>>> import numpy as np
>>> from numpy import linalg as LA
>>> np.set_printoptions(precision=3, suppress=True, linewidth=100, legacy="1.25")
>>> W0 = np.load("m.npy")
>>> print(W0)
[[2 0 0 0]
 [5 3 0 0]
 [0 0 2 0]
 [0 0 5 3]]
>>> # splits into 2 blocks
>>> def softmax(z):
...     e = np.exp(z - z.max(axis=-1, keepdims=True))
...     return e / e.sum(axis=-1, keepdims=True)
... 
>>> print(softmax(W0[3]))
[0.006 0.006 0.87  0.118]
>>> print(np.round(softmax(10 * W0[3]), 3) + 0)
[0. 0. 1. 0.]
>>> print(softmax(W0).sum(axis=1))
[1. 1. 1. 1.]
>>> att = W0 @ W0.T / np.sqrt(4)
>>> print(np.round(softmax(att), 3) + 0)
[[0.047 0.941 0.006 0.006]
 [0.    1.    0.    0.   ]
 [0.006 0.006 0.047 0.941]
 [0.    0.    0.    1.   ]]
>>> print(softmax(att).round(6).argmax(axis=1))
[1 1 3 3]
>>> print(np.round(softmax(att + np.triu(np.full(att.shape, -np.inf), 1)), 3) + 0)
[[1.    0.    0.    0.   ]
 [0.    1.    0.    0.   ]
 [0.107 0.107 0.787 0.   ]
 [0.    0.    0.    1.   ]]
>>> Q = W0.astype(float).copy()
>>> for j in range(4):
...     Q[:, j] -= Q[:, :j] @ (Q[:, :j].T @ Q[:, j])
...     Q[:, j] /= LA.norm(Q[:, j])
... 
>>> print(np.round(Q.T @ Q, 3) + 0)
[[1. 0. 0. 0.]
 [0. 1. 0. 0.]
 [0. 0. 1. 0.]
 [0. 0. 0. 1.]]
>>> u = np.array([3, 0, 1])
>>> g = np.array([2, 1, 3, 2])
>>> m1 = u[:, None] + g[None, :]
>>> print(m1)
[[5 4 6 5]
 [2 1 3 2]
 [3 2 4 3]]
>>> r = LA.matrix_rank(m1)
>>> print(r)
2
>>> N = LA.svd(m1)[2][r:].T
>>> print(np.allclose(m1 @ N, 0))
True
>>> print(N.shape)
(4, 2)
>>> print([int(LA.matrix_rank(m1[:i])) for i in range(1, len(m1) + 1)])
[1, 2, 2]
>>> print([round(float(x), 3) for x in LA.svd(m1, compute_uv=False)[:3]])
[12.541, 0.844, 0.0]
>>> B = np.array([[1, 1], [3, 1]])
>>> Z = np.kron(B, m1)
>>> print(Z)
[[ 5  4  6  5  5  4  6  5]
 [ 2  1  3  2  2  1  3  2]
 [ 3  2  4  3  3  2  4  3]
 [15 12 18 15  5  4  6  5]
 [ 6  3  9  6  2  1  3  2]
 [ 9  6 12  9  3  2  4  3]]
>>> print(LA.matrix_rank(Z))
4
>>> print(round(LA.norm(Z, 2), 3), round(float(LA.norm(B, 2) * LA.norm(m1, 2)), 3))
42.819 42.819
>>> print(Z.shape)
(6, 8)
>>> m1 @ m1
Traceback (most recent call last):
  File "<python-input-34>", line 1, in <module>
    m1 @ m1
    ~~~^~~~
ValueError: matmul: Input operand 1 has a mismatch in its core dimension 0, with gufunc signature (n?,k),(k,m?)->(n?,m?) (size 3 is different from 4)
>>> cov = m1.T @ m1
>>> print(LA.matrix_rank(cov))
2
>>> print(np.diag(cov))
[38 21 61 38]
>>> print(cov)
[[38 28 48 38]
 [28 21 35 28]
 [48 35 61 48]
 [38 28 48 38]]
>>> print(np.trace(cov), (m1 ** 2).sum())
158 158
>>> print((m1 @ m1.T).shape)
(3, 3)
>>> print(m1 @ LA.pinv(m1) @ m1)
[[5. 4. 6. 5.]
 [2. 1. 3. 2.]
 [3. 2. 4. 3.]]
>>> try:
...     LA.inv(m1)
... except LA.LinAlgError as e:
...     print(e)
... 
Last 2 dimensions of the array must be square
>>> print(np.abs(np.diag(LA.qr(m1)[1])) > 1e-9)
[ True  True False]
>>> print(np.unique(m1.round(6), axis=0).shape)
(3, 4)
>>> K = np.loadtxt("arr.csv", delimiter=",")
>>> print(K)
[[ 0.  0.  0.]
 [11.  0.  0.]
 [ 0.  0.  0.]
 [35. 61. 46.]
 [ 0.  0.  0.]
 [ 5. 27. 22.]
 [47. 23.  4.]
 [ 0.  0.  0.]
 [35.  1.  0.]
 [ 0.  0.  4.]
 [11.  0.  0.]
 [ 0. 33. 34.]]
>>> # row 2 repeats row 0
>>> cov = np.cov(K, rowvar=False)
>>> print(np.median(K, axis=0))
[2.5 0.  0. ]
>>> print(np.argwhere(np.triu(np.abs(np.corrcoef(K.T)) > 0.8, 1)))
[[1 2]]
>>> print(np.argsort(-K.std(axis=0).round(6), kind="stable"))
[1 0 2]
>>> print(LA.eigvalsh(cov)[::-1])
[686.959 243.511   5.402]
>>> print(cov.shape)
(3, 3)
>>> x = np.array([1, 0, 3])
>>> h1 = np.maximum(K @ x, 0)
>>> print(K.T @ h1)
[10650. 17228. 13272.]
>>> print(np.flatnonzero(h1 > 1e-9))
[ 1  3  5  6  8  9 10 11]
>>> print(h1)
[  0.  11.   0. 173.   0.  71.  59.   0.  35.  12.  11. 102.]
>>> print(np.maximum(K @ (3 * x), 0))
[  0.  33.   0. 519.   0. 213. 177.   0. 105.  36.  33. 306.]
>>> z = K[:, 1] > np.median(K[:, 1])
>>> u = K[z].mean(axis=0) - K[~z].mean(axis=0)
>>> print(z.astype(int))
[0 0 0 1 0 1 1 0 1 0 0 1]
>>> print(np.round((((K - K.mean(axis=0)) @ u > 0) == z).mean(), 3))
0.917
>>> print(((K - K.mean(axis=0)) @ u > 0).astype(int))
[0 0 0 1 0 1 1 0 0 0 0 1]
>>> print(u)
[21.257 29.    20.629]
>>> P = K @ LA.solve(K.T @ K, K.T)
>>> print(np.allclose(P @ P, P))
True
>>> print(LA.matrix_rank(np.eye(12) - P))
9
>>> print(np.round(np.trace(P), 3))
3.0
>>> print(np.diag(P))
[0.    0.083 0.    0.614 0.    0.157 0.739 0.    0.735 0.119 0.083 0.468]
>>> print(np.round(P @ K[:, 2], 3) + 0)
[ 0.  0.  0. 46.  0. 22.  4.  0.  0.  4.  0. 34.]
>>> print(np.round(LA.eigvalsh(P), 3) + 0)
[0. 0. 0. 0. 0. 0. 0. 0. 0. 1. 1. 1.]
>>> B = m1 / LA.norm(m1, axis=1)
Traceback (most recent call last):
  File "<python-input-73>", line 1, in <module>
    B = m1 / LA.norm(m1, axis=1)
        ~~~^~~~~~~~~~~~~~~~~~~~~
ValueError: operands could not be broadcast together with shapes (3,4) (3,) 
>>> B = m1 / LA.norm(m1, axis=1, keepdims=True)
>>> cov = B @ B.T
>>> print(np.argwhere(np.triu(np.abs(cov) > 0.95, 1)))
[[0 1]
 [0 2]
 [1 2]]
>>> print((np.abs(cov) > 0.9).astype(int))
[[1 1 1]
 [1 1 1]
 [1 1 1]]
>>> print((cov - 2 * np.eye(3)).round(6).argmax(axis=1))
[2 2 0]
>>> print(np.round(np.degrees(np.arccos(np.clip(cov[2, 1], -1, 1))), 3))
6.209
>>> print(LA.norm(B, axis=1))
[1. 1. 1.]
>>> mat = np.loadtxt("out8.csv", delimiter=",")
>>> print(mat)
[[ 0.451 -0.451  0.21 ]
 [-0.451  0.451 -0.21 ]
 [ 0.21  -0.21   0.098]]
>>> print(LA.matrix_rank(mat, rtol=0.1))
1
>>> print(np.argsort(-LA.norm(mat, axis=0).round(6), kind="stable")[:3])
[0 1 2]
>>> print([round(float(x), 3) for x in LA.svd(mat, compute_uv=False)[:3]])
[1.0, 0.0, 0.0]
>>> left, s, vt = LA.svd(mat)
>>> print(s.round(3) + 0)
[1. 0. 0.]
>>> B = left[:, :1] @ np.diag(s[:1]) @ vt[:1]
>>> print(LA.matrix_rank(B))
1
>>> print(B)
[[ 0.451 -0.451  0.21 ]
 [-0.451  0.451 -0.21 ]
 [ 0.21  -0.21   0.098]]
>>> data = np.loadtxt("case14.csv", delimiter=",")
>>> print(data)
[[ 1.901 -0.399 -2.025 -0.781 -2.949]
 [ 0.6   -1.4   -2.    -0.4    0.7  ]
 [-0.6   -0.2   -0.5   -0.5   -1.2  ]
 [ 1.4    0.3   -0.1   -0.9    0.6  ]
 [ 1.9   -0.4   -2.    -0.8   -3.   ]]
>>> print(np.poly(data))
[ 1.     3.899  3.535 -3.79  -5.321 -0.366]
>>> print(round(float(LA.eigvals(data).sum().real), 3))
-3.899
>>> print(round(LA.det(data[::-1]), 3))
0.366
>>> print(round(np.einsum("ij,ji->", data, data), 3))
8.132
>>> print(LA.eigvals(data))
[ 1.051+0.j   -0.073+0.j   -1.829+0.76j -1.829-0.76j -1.22 +0.j  ]
>>> print(np.kron(np.eye(2, dtype=int), data))
[[ 1.901 -0.399 -2.025 -0.781 -2.949  0.    -0.    -0.    -0.    -0.   ]
 [ 0.6   -1.4   -2.    -0.4    0.7    0.    -0.    -0.    -0.     0.   ]
 [-0.6   -0.2   -0.5   -0.5   -1.2   -0.    -0.    -0.    -0.    -0.   ]
 [ 1.4    0.3   -0.1   -0.9    0.6    0.     0.    -0.    -0.     0.   ]
 [ 1.9   -0.4   -2.    -0.8   -3.     0.    -0.    -0.    -0.    -0.   ]
 [ 0.    -0.    -0.    -0.    -0.     1.901 -0.399 -2.025 -0.781 -2.949]
 [ 0.    -0.    -0.    -0.     0.     0.6   -1.4   -2.    -0.4    0.7  ]
 [-0.    -0.    -0.    -0.    -0.    -0.6   -0.2   -0.5   -0.5   -1.2  ]
 [ 0.     0.    -0.    -0.     0.     1.4    0.3   -0.1   -0.9    0.6  ]
 [ 0.    -0.    -0.    -0.    -0.     1.9   -0.4   -2.    -0.8   -3.   ]]
>>> print(np.round(LA.det(data.T), 3))
0.366
>>> rng = np.random.default_rng(58)
>>> B = data + rng.integers(-2, 3, (5, 4)) @ rng.integers(-2, 3, (4, 5))
>>> print(B)
[[ 3.901 -5.399 -2.025 -2.781 -3.949]
 [-2.4   -0.4    1.    -2.4    7.7  ]
 [ 1.4    5.8    2.5    6.5    2.8  ]
 [-5.6    3.3   -2.1   -3.9    0.6  ]
 [ 7.9   -4.4    1.     2.2   -1.   ]]
>>> print(LA.matrix_rank(B - data, tol=1e-8))
4
>>> print(B - data)
[[ 2. -5.  0. -2. -1.]
 [-3.  1.  3. -2.  7.]
 [ 2.  6.  3.  7.  4.]
 [-7.  3. -2. -3.  0.]
 [ 6. -4.  3.  3.  2.]]
>>> print(np.abs(B - data).sum(axis=1))
[10. 16. 22. 15. 18.]
>>> Q = B.astype(float).copy()
>>> for j in range(5):
...     Q[:, j] -= Q[:, :j] @ (Q[:, :j].T @ Q[:, j])
...     Q[:, j] /= LA.norm(Q[:, j])
... 
>>> print(np.round(Q.T @ Q, 3) + 0)
[[1. 0. 0. 0. 0.]
 [0. 1. 0. 0. 0.]
 [0. 0. 1. 0. 0.]
 [0. 0. 0. 1. 0.]
 [0. 0. 0. 0. 1.]]
>>> left, s, vt = LA.svd(data)
>>> print(s)
[6.06  2.541 1.843 0.738 0.017]
>>> B = left[:, :4] @ np.diag(s[:4]) @ vt[:4]
>>> print(LA.matrix_rank(B))
4
>>> print(round(float(LA.norm(data - B, 2)), 3), round(float(s[4]), 3))
0.017 0.017
>>> B = np.array([[8, 0, 8], [4, 3, 6], [7, 0, 3]])
>>> feats = B + B.T
>>> print(feats)
[[16  4 15]
 [ 4  6  6]
 [15  6  6]]
>>> cen = K - K.mean(axis=0)
>>> V = LA.svd(cen)[2][:2]
>>> B = cen - cen @ V.T @ V
>>> print(np.diag(V.T @ V))
[0.96  0.583 0.457]
>>> print(round(float(LA.norm(B) / LA.norm(cen)), 3))
0.076
>>> print(B.std(axis=0))
[0.447 1.437 1.639]
>>> print(np.round(np.cov(cen @ V.T, rowvar=False), 3) + 0)
[[686.959   0.   ]
 [  0.    243.511]]
>>> print(LA.norm(B, axis=1).round(6).argmax())
8
>>> B = LA.inv(feats)
>>> print(np.round(feats @ B, 3) + 0)
[[1. 0. 0.]
 [0. 1. 0.]
 [0. 0. 1.]]
>>> print((np.abs(B) > 1e-9).astype(int))
[[0 1 1]
 [1 1 1]
 [1 1 1]]
>>> print(np.round(LA.det(feats) * B, 3) + 0)
[[   0.   66.  -66.]
 [  66. -129.  -36.]
 [ -66.  -36.   80.]]
>>> print(B.round(3) + 0)
[[ 0.    -0.091  0.091]
 [-0.091  0.178  0.05 ]
 [ 0.091  0.05  -0.11 ]]
>>> print(np.allclose(B, feats.T))
False
>>> print(round(LA.det(feats) * LA.det(B), 3))
1.0
>>> print(LA.inv(B))
[[16.  4. 15.]
 [ 4.  6.  6.]
 [15.  6.  6.]]
>>> print(np.round(LA.slogdet(feats)[0], 3))
-1.0
>>> B = np.array([[4, 2], [-1, -1], [-5, 0]])
>>> print(np.vstack([feats, B.T]).shape)
(5, 3)
>>> print(np.einsum("ik,kj->ij", feats, B))
[[-15  28]
 [-20   2]
 [ 24  24]]
>>> B @ feats
Traceback (most recent call last):
  File "<python-input-137>", line 1, in <module>
    B @ feats
    ~~^~~~~~~
ValueError: matmul: Input operand 1 has a mismatch in its core dimension 0, with gufunc signature (n?,k),(k,m?)->(n?,m?) (size 3 is different from 2)
>>> print(LA.matrix_rank(np.vstack([feats, B.T])))
3
>>> print(np.einsum("ij,ij->i", feats, feats))
[497  88 297]
>>> print(np.einsum("ij->j", feats))
[35 16 27]
>>> evals, V = LA.eig(feats)
>>> print(np.round(feats @ V[:, 0] - evals[0] * V[:, 0], 3) + 0)
[0. 0. 0.]
>>> print(round(np.prod(evals), 3))
-726.0
>>> print(np.sort(LA.eigvals(feats.T)))
[-5.449  4.622 28.826]
>>> Z = np.sign(np.array([[1, 3, 1, -2], [0, -3, -1, -3], [0, -2, 3, 3], [-3, 0, 0, -2]]))
>>> B = (np.tril(Z, -1) + np.eye(4)) @ (np.triu(Z, 1) + np.eye(4))
>>> evals = np.array([1, -5, -1, 6])
>>> F = np.rint(B * evals @ LA.inv(B)) + 0
>>> print(F)
[[ -2. -14.  -8.  -3.]
 [ -7.  -9.  -4.  -7.]
 [ 14.   8.   3.  14.]
 [  8.  14.   8.   9.]]
>>> print(np.round(LA.norm(F, 2) / LA.norm(F), 3))
0.941
>>> print(np.argsort(-LA.norm(F, axis=0).round(6), kind="stable")[:3])
[1 3 0]
>>> print(LA.cond(F) > 100)
True
>>> print([round(float(x), 3) for x in LA.svd(F, compute_uv=False)[:3]])
[34.412, 12.377, 0.775]
>>> Q, V = LA.qr(K[:, :2])[0], LA.qr(K[:, 2:])[0]
>>> s = LA.svd(Q.T @ V, compute_uv=False)
>>> print((s > 0.9).sum())
1
>>> print(round(LA.norm(Q @ Q.T - V @ V.T, 2), 3))
1.0
>>> B = F / LA.norm(F, axis=1, keepdims=True)
>>> cov = B @ B.T
>>> print(round(np.degrees(np.arccos(np.clip(cov[3, 1], -1, 1))), 3))
170.291
>>> print((np.abs(cov) > 0.9).astype(int))
[[1 0 0 1]
 [0 1 1 1]
 [0 1 1 0]
 [1 1 0 1]]
>>> print(cov)
[[ 1.     0.836 -0.578 -0.911]
 [ 0.836  1.    -0.93  -0.986]
 [-0.578 -0.93   1.     0.862]
 [-0.911 -0.986  0.862  1.   ]]
>>> print((cov - 2 * np.eye(4)).round(6).argmax(axis=1))
[1 0 3 2]
>>> print(np.argwhere(np.triu(np.abs(cov) > 0.95, 1)))
[[1 3]]
>>> print(cov[3])
[-0.911 -0.986  0.862  1.   ]
>>> M = np.maximum(np.array([[1, -3, -1],
...     [-3, 0, 0],
...     [1, -3, -3],
...     [0, 3, 0],
...     [2, 1, -1],
...     [1, 1, 0],
...     [1, 0, -3],
...     [1, -2, -2],
...     [-1, -1, 0],
...     [3, -2, 1],
...     [1, -3, 0],
...     [-1, 0, -3],
...     [2, 1, 2],
...     [-3, 1, 0],
...     [-3, 2, 0],
...     [1, 2, 3],
...     [-1, 3, 3]]) @ np.array([[1, 2, -1, 0], [-2, -3, -1, -2], [2, -1, -1, 2]]) + np.array([1, 2, 0, 1]), 0)
>>> print(M)
[[ 6 14  3  5]
 [ 0  0  3  1]
 [ 2 16  5  1]
 [ 0  0  0  0]
 [ 0  4  0  0]
 [ 0  1  0  0]
 [ 0  7  2  0]
 [ 2 12  3  1]
 [ 2  3  2  3]
 [10 13  0  7]
 [ 8 13  2  7]
 [ 0  3  4  0]
 [ 5  1  0  3]
 [ 0  0  2  0]
 [ 0  0  1  0]
 [ 4  0  0  3]
 [ 0  0  0  1]]
>>> P = M @ LA.solve(M.T @ M, M.T)
>>> print(LA.matrix_rank(np.eye(17) - P))
13
>>> cen = (M - M.mean(axis=0)) / M.std(axis=0)
>>> print(cen.std(axis=0))
[1. 1. 1. 1.]
>>> c = LA.lstsq(np.delete(cen, 2, axis=1), cen[:, 2])[0]
>>> print(np.abs(c).argmax())
0
>>> print(c)
[-1.29   0.915  0.664]
>>> print(np.round(1 - np.var(cen[:, 2] - np.delete(cen, 2, axis=1) @ c), 3))
0.53
